$ python -q
>>> import numpy as np
>>> np.set_printoptions(suppress=True, linewidth=160)
>>> M = np.load("sample14.npy")
>>> M.round(2) + 0
array([[ 15.62,   7.94, -13.54,  17.59,  27.02,  28.94, -13.43, -11.67,   5.65, -15.35,  17.48,   5.86,  -1.76,   6.02],
       [ 13.95,   7.63, -11.58,  15.8 ,  22.89,  24.5 , -11.07, -10.25,   4.19, -12.63,  15.28,   5.27,  -0.77,   6.06],
       [ 12.96,   7.4 , -10.47,  14.73,  20.54,  22.  ,  -9.75,  -9.42,   3.38, -11.12,  14.01,   4.91,  -0.25,   6.03],
       [ 11.64,   7.03,  -9.04,  13.3 ,  17.52,  18.82,  -8.11,  -8.31,   2.38,  -9.22,  12.37,   4.43,   0.38,   5.92],
       [ 11.26,   6.91,  -8.64,  12.89,  16.69,  17.94,  -7.66,  -7.99,   2.12,  -8.7 ,  11.91,   4.3 ,   0.55,   5.88],
       [  9.81,   6.4 ,  -7.18,  11.32,  13.62,  14.75,  -6.06,  -6.8 ,   1.16,  -6.82,  10.19,   3.77,   1.1 ,   5.64],
       [  7.34,   5.31,  -4.9 ,   8.61,   8.86,   9.88,  -3.72,  -4.81,  -0.17,  -4.06,   7.43,   2.87,   1.77,   4.97],
       [  6.9 ,   5.09,  -4.52,   8.12,   8.09,   9.1 ,  -3.36,  -4.46,  -0.36,  -3.63,   6.96,   2.71,   1.85,   4.82],
       [  5.58,   4.35,  -3.44,   6.65,   5.89,   6.89,  -2.38,  -3.44,  -0.84,  -2.45,   5.58,   2.22,   1.98,   4.28],
       [  2.65,   2.35,  -1.39,   3.31,   1.9 ,   2.86,  -0.81,  -1.32,  -1.26,  -0.58,   2.72,   1.1 ,   1.7 ,   2.58],
       [  2.26,   2.05,  -1.17,   2.86,   1.49,   2.43,  -0.67,  -1.07,  -1.22,  -0.43,   2.36,   0.95,   1.58,   2.29],
       [  1.91,   1.76,  -0.97,   2.45,   1.15,   2.05,  -0.55,  -0.85,  -1.16,  -0.3 ,   2.03,   0.82,   1.45,   2.01],
       [  0.17,   0.17,  -0.08,   0.25,   0.02,   0.23,  -0.07,  -0.02,  -0.22,   0.  ,   0.23,   0.08,   0.23,   0.24],
       [ -0.21,  -0.21,   0.11,  -0.34,   0.05,  -0.39,   0.15,  -0.05,   0.4 ,   0.  ,  -0.37,  -0.11,  -0.39,  -0.35],
       [ -0.17,   0.01,   0.43,  -0.74,   0.6 ,  -2.24,   1.25,  -0.96,   1.84,   0.36,  -1.56,  -0.25,  -1.52,  -0.88],
       [ -0.16,   0.02,   0.43,  -0.74,   0.6 ,  -2.27,   1.27,  -0.98,   1.85,   0.37,  -1.57,  -0.25,  -1.53,  -0.87],
       [  0.48,   1.1 ,   0.75,  -0.38,   0.94,  -4.42,   2.82,  -2.18,   2.67,   1.24,  -2.45,  -0.13,  -1.94,  -0.48],
       [  0.52,   1.18,   0.77,  -0.34,   0.95,  -4.56,   2.93,  -2.26,   2.7 ,   1.31,  -2.5 ,  -0.11,  -1.95,  -0.44],
       [  0.61,   1.32,   0.81,  -0.28,   0.97,  -4.82,   3.12,  -2.4 ,   2.77,   1.43,  -2.6 ,  -0.09,  -1.97,  -0.37],
       [  3.53,   6.7 ,   2.48,   2.06,   0.14, -13.9 ,   9.96,  -6.47,   3.4 ,   6.33,  -5.42,   0.69,  -1.24,   3.07],
       [  3.6 ,   6.82,   2.52,   2.12,   0.1 , -14.12,  10.12,  -6.55,   3.39,   6.46,  -5.48,   0.71,  -1.21,   3.16],
       [  4.1 ,   7.82,   2.87,   2.55,  -0.24, -15.8 ,  11.39,  -7.2 ,   3.33,   7.44,  -5.97,   0.85,  -0.93,   3.87],
       [  4.96,   9.55,   3.49,   3.3 ,  -0.89, -18.76,  13.6 ,  -8.29,   3.16,   9.18,  -6.81,   1.1 ,  -0.4 ,   5.13],
       [  5.59,  10.84,   3.97,   3.85,  -1.44, -20.98,  15.27,  -9.07,   2.98,  10.51,  -7.45,   1.28,   0.04,   6.08],
       [  6.19,  12.09,   4.45,   4.38,  -2.01, -23.14,  16.89,  -9.8 ,   2.78,  11.81,  -8.06,   1.46,   0.48,   7.02],
       [  6.22,  12.17,   4.48,   4.41,  -2.05, -23.28,  16.99,  -9.85,   2.77,  11.89,  -8.1 ,   1.47,   0.51,   7.08],
       [  6.31,  12.36,   4.55,   4.49,  -2.13, -23.6 ,  17.23,  -9.95,   2.74,  12.09,  -8.19,   1.5 ,   0.58,   7.22]])
>>> B = M / np.sqrt((M ** 2).mean(axis=1, keepdims=True))
>>> np.round(np.linalg.norm(B, axis=1), 2)
array([3.74, 3.74, 3.74, 3.74, 3.74, 3.74, 3.74, 3.74, 3.74, 3.74, 3.74, 3.74, 3.74, 3.74, 3.74, 3.74, 3.74, 3.74, 3.74, 3.74, 3.74, 3.74, 3.74, 3.74, 3.74,
       3.74, 3.74])
>>> np.linalg.matrix_rank(B) == np.linalg.matrix_rank(M)
np.True_
